% python3 -q
>>> import numpy as np
>>> np.set_printoptions(precision=2, suppress=True, linewidth=100)
>>> B = np.array([[-7]])
>>> C = np.array([[2, 2, 1], [2, 2, 0], [2, 0, 3]])
>>> F = np.block([[B, np.array([[2, 0, 2]])], [np.zeros((3, 1)), C]])
>>> F
array([[-7.,  2.,  0.,  2.],
       [ 0.,  2.,  2.,  1.],
       [ 0.,  2.,  2.,  0.],
       [ 0.,  2.,  0.,  3.]])
>>> np.linalg.eigvals(F)
array([-7.  , -0.32,  4.68,  2.64])
>>> round(np.linalg.det(F[::-1]), 2)
np.float64(28.0)
>>> round(np.linalg.eigvals(F).sum().real, 2)
np.float64(-0.0)
>>> np.linalg.matrix_power(F, 3)
array([[-343.,   82.,   -4.,   74.],
       [   0.,   46.,   36.,   25.],
       [   0.,   36.,   32.,   14.],
       [   0.,   50.,   28.,   43.]])
>>> np.trace(F)
np.float64(0.0)
>>> np.round(np.abs(np.linalg.eigvals(F)).max(), 2)
np.float64(7.0)
>>> vals, vecs = np.linalg.eig(F)
>>> np.sort(np.linalg.eigvals(F.T))
array([-7.  , -0.32,  2.64,  4.68])
>>> vals
array([-7.  , -0.32,  4.68,  2.64])
>>> F @ vecs[:, 0] - vals[0] * vecs[:, 0]
array([0., 0., 0., 0.])
>>> np.sort(np.linalg.eigvals(F @ F))
array([ 0.1 ,  6.98, 21.91, 49.  ])
>>> B = np.array([[0, 2], [1, 0]])
>>> C = np.kron(B, F)
>>> np.round(np.linalg.norm(C, 2), 2), round(np.linalg.norm(B, 2) * np.linalg.norm(F, 2), 2)
(np.float64(15.61), np.float64(15.61))
>>> np.linalg.matrix_rank(C)
np.int64(8)
>>> C.shape
(8, 8)
>>> B = F / np.sqrt((F ** 2).mean(axis=1, keepdims=True))
>>> F - F.mean(axis=1, keepdims=True)
array([[-6.25,  2.75,  0.75,  2.75],
       [-1.25,  0.75,  0.75, -0.25],
       [-1.  ,  1.  ,  1.  , -1.  ],
       [-1.25,  0.75, -1.25,  1.75]])
>>> arr = np.array([[-1, -2, 3, -3],
...     [-3, 0, -1, -1],
...     [-1, 1, 1, -2],
...     [0, 1, -1, -2],
...     [-2, 2, -3, 1],
...     [-3, -1, 0, -1],
...     [2, -1, 2, 1],
...     [-1, -1, -1, -3]])
>>> arr[5] = arr[7]
>>> arr
array([[-1, -2,  3, -3],
       [-3,  0, -1, -1],
       [-1,  1,  1, -2],
       [ 0,  1, -1, -2],
       [-2,  2, -3,  1],
       [-1, -1, -1, -3],
       [ 2, -1,  2,  1],
       [-1, -1, -1, -3]])
>>> # rows 5 and 7 are equal
>>> x = np.array([-2, 2, -1, -2])
>>> y = arr @ x
>>> np.linalg.solve(arr.T @ arr, arr.T @ y)
array([-2.,  2., -1., -2.])
>>> np.round(np.linalg.pinv(arr) @ arr, 2) + 0
array([[1., 0., 0., 0.],
       [0., 1., 0., 0.],
       [0., 0., 1., 0.],
       [0., 0., 0., 1.]])
>>> rng = np.random.default_rng(6862)
>>> y = y + 0.3 * rng.normal(size=8)
>>> y
array([ 1.16,  8.56,  6.53,  6.41,  8.97,  6.86, -9.69,  6.71])
>>> coef, *_ = np.linalg.lstsq(arr, y)
>>> round(float(np.linalg.norm(y - arr @ coef)), 2)
0.44
